$ python -q
>>> import numpy as np
>>> np.set_printoptions(precision=2, suppress=True, linewidth=160, sign=" ")
>>> def tidy(a):
...     return np.round(a, 2) + 0
... 
>>> Y = np.array([[0], [2], [2], [2]])
>>> basis = np.array([[2, 1, 1]])
>>> X = Y @ basis
>>> X
array([[ 0,  0,  0],
       [ 4,  2,  2],
       [ 4,  2,  2],
       [ 4,  2,  2]])
>>> tidy(np.trace(np.linalg.pinv(X) @ X))
np.float64(1.0)
>>> U, s, vt = np.linalg.svd(X)
>>> tidy(s)
array([ 8.49,  0.  ,  0.  ])
>>> Y = U[:, :1] @ np.diag(s[:1]) @ vt[:1]
>>> tidy(Y)
array([[ 0.,  0.,  0.],
       [ 4.,  2.,  2.],
       [ 4.,  2.,  2.],
       [ 4.,  2.,  2.]])
>>> tidy(np.linalg.norm(X - Y) / np.linalg.norm(X))
np.float64(0.0)
>>> tidy(np.linalg.norm(X - Y, 2)), tidy(s[1])
(np.float64(0.0), np.float64(0.0))
>>> tidy(np.abs(X - Y).max())
np.float64(0.0)
>>> r = np.linalg.matrix_rank(X)
>>> r
np.int64(1)
>>> N = np.linalg.svd(X)[2][r:].T
>>> N.shape
(3, 2)
>>> [int(np.linalg.matrix_rank(np.delete(X, i, axis=0))) for i in range(4)]
[1, 1, 1, 1]
>>> np.allclose(X @ N, 0)
True
>>> t = np.radians(60)
>>> r_ = np.eye(3)
>>> r_[2, 2] = r_[0, 0] = np.cos(t)
>>> r_[2, 0], r_[0, 2] = -np.sin(t), np.sin(t)
>>> tidy(r_)
array([[ 0.5 ,  0.  ,  0.87],
       [ 0.  ,  1.  ,  0.  ],
       [-0.87,  0.  ,  0.5 ]])
>>> Y = X @ r_.T
>>> tidy(np.linalg.svd(X, compute_uv=False)), tidy(np.linalg.svd(Y, compute_uv=False))
(array([ 8.49,  0.  ,  0.  ]), array([ 8.49,  0.  ,  0.  ]))
>>> tidy(Y)
array([[ 0.  ,  0.  ,  0.  ],
       [ 3.73,  2.  , -2.46],
       [ 3.73,  2.  , -2.46],
       [ 3.73,  2.  , -2.46]])
>>> tidy(np.abs(Y - X).max(axis=0))
array([ 0.27,  0.  ,  4.46])
>>> np.allclose(np.linalg.norm(X, axis=1), np.linalg.norm(Y, axis=1))
True
>>> np.allclose(X @ X.T, Y @ Y.T)
True
>>> mat = np.load("x.npy")
>>> mat
array([[ 4.,  0.,  3.],
       [ 0.,  4.,  0.],
       [ 3.,  0.,  4.]])
>>> # splits into 2 blocks
>>> P = np.triu(np.array([[-7, -5, -9], [8, 6, -7], [1, 0, 6]]), 1) + np.eye(3)
>>> Y = P @ mat @ np.linalg.inv(P)
>>> np.linalg.matrix_rank(Y)
np.int64(3)
>>> tidy(np.poly(Y))
array([  1., -12.,  39., -28.])
>>> Y = np.array([[2, 2, 2], [-9, 1, 2]])
>>> basis = np.kron(Y, mat)
>>> np.linalg.matrix_rank(basis)
np.int64(6)
>>> tidy(np.linalg.norm(basis, 2)), tidy(np.linalg.norm(Y, 2) * np.linalg.norm(mat, 2))
(np.float64(65.63), np.float64(65.63))
>>> basis.shape
(6, 9)
>>> Q, r_ = np.linalg.qr(mat)
>>> np.allclose(r_.T @ r_, mat.T @ mat)
True
>>> tidy(Q.T @ Q)
array([[ 1.,  0.,  0.],
       [ 0.,  1.,  0.],
       [ 0.,  0.,  1.]])
>>> Q @ r_
array([[ 4.,  0.,  3.],
       [ 0.,  4.,  0.],
       [ 3.,  0.,  4.]])
>>> tidy(np.abs(np.diag(r_)))
array([ 5. ,  4. ,  1.4])
>>> tidy(np.linalg.eigvals(mat))
array([ 7.,  1.,  4.])
>>> np.einsum("ii->", mat)
np.float64(12.0)
>>> tidy(np.linalg.det(mat.T))
np.float64(28.0)
>>> np.kron(np.eye(2, dtype=int), mat)
array([[ 4.,  0.,  3.,  0.,  0.,  0.],
       [ 0.,  4.,  0.,  0.,  0.,  0.],
       [ 3.,  0.,  4.,  0.,  0.,  0.],
       [ 0.,  0.,  0.,  4.,  0.,  3.],
       [ 0.,  0.,  0.,  0.,  4.,  0.],
       [ 0.,  0.,  0.,  3.,  0.,  4.]])
>>> tidy(np.linalg.det(mat[::-1]))
np.float64(-28.0)
>>> f = np.array([3, 4, 6])
>>> Y = mat + np.outer(f, np.eye(3)[2])
>>> np.linalg.matrix_rank(np.linalg.inv(Y) - np.linalg.inv(mat), tol=1e-8)
np.int64(1)
>>> Y
array([[  4.,   0.,   6.],
       [  0.,   4.,   4.],
       [  3.,   0.,  10.]])
>>> np.linalg.matrix_rank(Y - mat)
np.int64(1)
